>>> import numpy as np
>>> from numpy import linalg as LA
>>> np.set_printoptions(precision=2, suppress=True, linewidth=200, legacy="1.25")
>>> th = np.deg2rad(180)
>>> feats = np.eye(4)
>>> feats[np.ix_([3, 2], [3, 2])] = [[np.cos(th), -np.sin(th)], [np.sin(th), np.cos(th)]]
>>> feats.round(2) + 0
array([[ 1.,  0.,  0.,  0.],
       [ 0.,  1.,  0.,  0.],
       [ 0.,  0., -1.,  0.],
       [ 0.,  0.,  0., -1.]])
>>> m1 = np.loadtxt("case15.csv", delimiter=",")
>>> print(m1)
[[ 0.98  5.99  0.02  4.02  1.02]
 [ 1.    5.99  0.    4.01  0.97]
 [ 0.97  5.99  0.02  4.01  0.98]
 [ 0.98  6.04  0.02  3.97  1.  ]
 [ 0.98  6.02 -0.01  4.    1.  ]
 [ 1.05  5.99 -0.01  4.01  0.99]
 [ 0.99  6.    0.    4.01  0.99]
 [ 1.01  6.03 -0.01  3.99  1.02]
 [ 1.04  6.    0.05  3.98  1.02]
 [ 1.01  5.98  0.01  4.01  1.01]
 [ 1.02  5.98 -0.02  3.99  0.97]
 [ 1.    5.97 -0.03  3.98  0.98]
 [ 1.01  5.98 -0.03  4.02  0.99]
 [ 1.    6.01 -0.02  4.01  0.99]
 [ 1.03  6.03  0.    4.01  1.01]
 [ 1.97  1.01  0.    3.    6.99]
 [ 2.02  1.   -0.01  3.01  7.02]
 [ 1.98  1.   -0.01  3.    7.02]
 [ 2.01  1.01  0.    2.96  6.98]
 [ 1.99  1.01  0.    3.02  6.98]
 [ 1.99  1.   -0.03  3.03  6.99]
 [ 2.02  1.05 -0.04  2.98  6.97]
 [ 1.97  0.93  0.02  3.02  6.98]
 [ 2.04  1.02  0.03  2.99  7.02]
 [ 2.    0.97 -0.01  3.02  6.99]
 [ 1.99  1.   -0.01  3.    7.  ]
 [ 1.98  0.98  0.    3.02  6.98]
 [ 1.97  1.    0.    3.01  7.03]
 [ 2.03  1.01  0.    3.    7.03]
 [ 2.01  1.    0.02  3.    7.01]]
>>> labels = m1[:, 4] > np.median(m1[:, 4])
>>> r0 = m1[labels].mean(axis=0) - m1[~labels].mean(axis=0)
>>> print(np.argsort(-np.abs(r0).round(6), kind="stable"))
[4 1 3 0 2]
>>> hat = m1 @ LA.solve(m1.T @ m1, m1.T)
>>> np.allclose(hat @ hat, hat)
True
>>> data = np.load("dump.npy")
>>> data
array([[-0.2, -0.1, -0.3,  0.9,  0.3,  0.3],
       [-1.1,  0.2,  3.6, -1. , -0.3, -2.3],
       [ 0.8, -0.2,  0.9,  0.7, -2.2,  0.4],
       [-0.6, -0.3, -3.3,  2.1,  0.1,  0.8],
       [-0.7,  0.3, -2.4,  0.1,  0.6,  0.6],
       [-0.5, -2. , -2.4, -0.9, -2.4,  0.8]])
>>> np.round(LA.norm(data[5], 1), 2), np.round(LA.norm(data[5], np.inf), 2)
(9.0, 2.4)
>>> data[5] @ data[1]
-8.71
>>> LA.norm(data, axis=1)
array([1.06, 4.54, 2.64, 4.05, 2.66, 4.15])
>>> Q, evecs = LA.qr(data[:, :1])[0], LA.qr(data[:, 1:])[0]
>>> sv = LA.svd(Q.T @ evecs, compute_uv=False)
>>> print((sv > 0.9).sum())
1
>>> round(float(LA.norm(Q @ Q.T - evecs @ evecs.T, 2)), 2)
1.0
>>> x0 = np.array([1, 0, 0, 3, 2, 0])
>>> target = data @ x0
>>> b, lr = np.zeros(6), 1 / LA.norm(data, 2) ** 2
>>> for i in range(250):
...     b -= lr * data.T @ (data @ b - target)
...     if i % 50 == 0: print(i, round(LA.norm(data @ b - target), 2))
... 
0 8.0
50 0.62
100 0.39
150 0.25
200 0.17
>>> round(LA.cond(data), 2)
22.19
